$ ipython --no-banner

In [1]: import numpy as np

In [2]: from numpy import linalg as LA

In [3]: np.set_printoptions(precision=2, suppress=True, linewidth=120, legacy="1.25")

In [4]: arr = np.loadtxt("layer0.csv", delimiter=",")

In [5]: arr
Out[5]: 
array([[0., 0., 0., 0., 0., 0., 2., 1., 2., 0.],
       [0., 0., 0., 0., 0., 0., 1., 3., 2., 3.],
       [0., 0., 0., 0., 0., 0., 1., 0., 0., 0.],
       [0., 0., 0., 0., 0., 0., 1., 2., 0., 1.],
       [0., 0., 0., 0., 0., 0., 2., 0., 0., 1.],
       [0., 0., 0., 0., 0., 0., 2., 3., 3., 0.],
       [2., 1., 1., 1., 2., 2., 0., 0., 0., 0.],
       [1., 3., 0., 2., 0., 3., 0., 0., 0., 0.],
       [2., 2., 0., 0., 0., 3., 0., 0., 0., 0.],
       [0., 3., 0., 1., 1., 0., 0., 0., 0., 0.]])

In [6]: # null space of dimension 2

In [7]: U, sig, VT = LA.svd(arr)

In [8]: evecs = VT[:(sig > 1e-8).sum()]

In [9]: rng = np.random.default_rng(21008)

In [10]: x = arr[4] + -1 * arr[5] + rng.integers(2) * np.eye(10)[4]

In [11]: x
Out[11]: array([ 0.,  0.,  0.,  0.,  1.,  0.,  0., -3., -3.,  1.])

In [12]: np.diag(evecs.T @ evecs)
Out[12]: array([0.49, 0.98, 0.16, 0.86, 0.74, 0.77, 1.  , 1.  , 1.  , 1.  ])

In [13]: w, evecs = LA.eigh(arr)

In [14]: np.round(LA.eigvalsh(arr @ arr), 2) + 0
Out[14]: array([ 0.  ,  0.  ,  1.45,  1.45,  4.98,  4.98,  7.96,  7.96, 51.61, 51.61])

In [15]: LA.eigvalsh(arr + 2 * np.eye(10))
Out[15]: array([-5.18, -0.82, -0.23,  0.79,  2.  ,  2.  ,  3.21,  4.23,  4.82,  9.18])

In [16]: np.round(evecs.T @ arr @ evecs, 2) + 0
Out[16]: 
array([[-7.18,  0.  ,  0.  ,  0.  ,  0.  ,  0.  ,  0.  ,  0.  ,  0.  ,  0.  ],
       [ 0.  , -2.82,  0.  ,  0.  ,  0.  ,  0.  ,  0.  ,  0.  ,  0.  ,  0.  ],
       [ 0.  ,  0.  , -2.23,  0.  ,  0.  ,  0.  ,  0.  ,  0.  ,  0.  ,  0.  ],
       [ 0.  ,  0.  ,  0.  , -1.21,  0.  ,  0.  ,  0.  ,  0.  ,  0.  ,  0.  ],
       [ 0.  ,  0.  ,  0.  ,  0.  ,  0.  ,  0.  ,  0.  ,  0.  ,  0.  ,  0.  ],
       [ 0.  ,  0.  ,  0.  ,  0.  ,  0.  ,  0.  ,  0.  ,  0.  ,  0.  ,  0.  ],
       [ 0.  ,  0.  ,  0.  ,  0.  ,  0.  ,  0.  ,  1.21,  0.  ,  0.  ,  0.  ],
       [ 0.  ,  0.  ,  0.  ,  0.  ,  0.  ,  0.  ,  0.  ,  2.23,  0.  ,  0.  ],
       [ 0.  ,  0.  ,  0.  ,  0.  ,  0.  ,  0.  ,  0.  ,  0.  ,  2.82,  0.  ],
       [ 0.  ,  0.  ,  0.  ,  0.  ,  0.  ,  0.  ,  0.  ,  0.  ,  0.  ,  7.18]])

In [17]: np.abs(evecs[:, -1])
Out[17]: array([0.26, 0.43, 0.04, 0.2 , 0.12, 0.44, 0.32, 0.45, 0.37, 0.23])

In [18]: np.round(evecs.T @ evecs, 2) + 0
Out[18]: 
array([[1., 0., 0., 0., 0., 0., 0., 0., 0., 0.],
       [0., 1., 0., 0., 0., 0., 0., 0., 0., 0.],
       [0., 0., 1., 0., 0., 0., 0., 0., 0., 0.],
       [0., 0., 0., 1., 0., 0., 0., 0., 0., 0.],
       [0., 0., 0., 0., 1., 0., 0., 0., 0., 0.],
       [0., 0., 0., 0., 0., 1., 0., 0., 0., 0.],
       [0., 0., 0., 0., 0., 0., 1., 0., 0., 0.],
       [0., 0., 0., 0., 0., 0., 0., 1., 0., 0.],
       [0., 0., 0., 0., 0., 0., 0., 0., 1., 0.],
       [0., 0., 0., 0., 0., 0., 0., 0., 0., 1.]])

In [19]: print(np.abs(evecs[:, -1]).round(6).argmax())
7
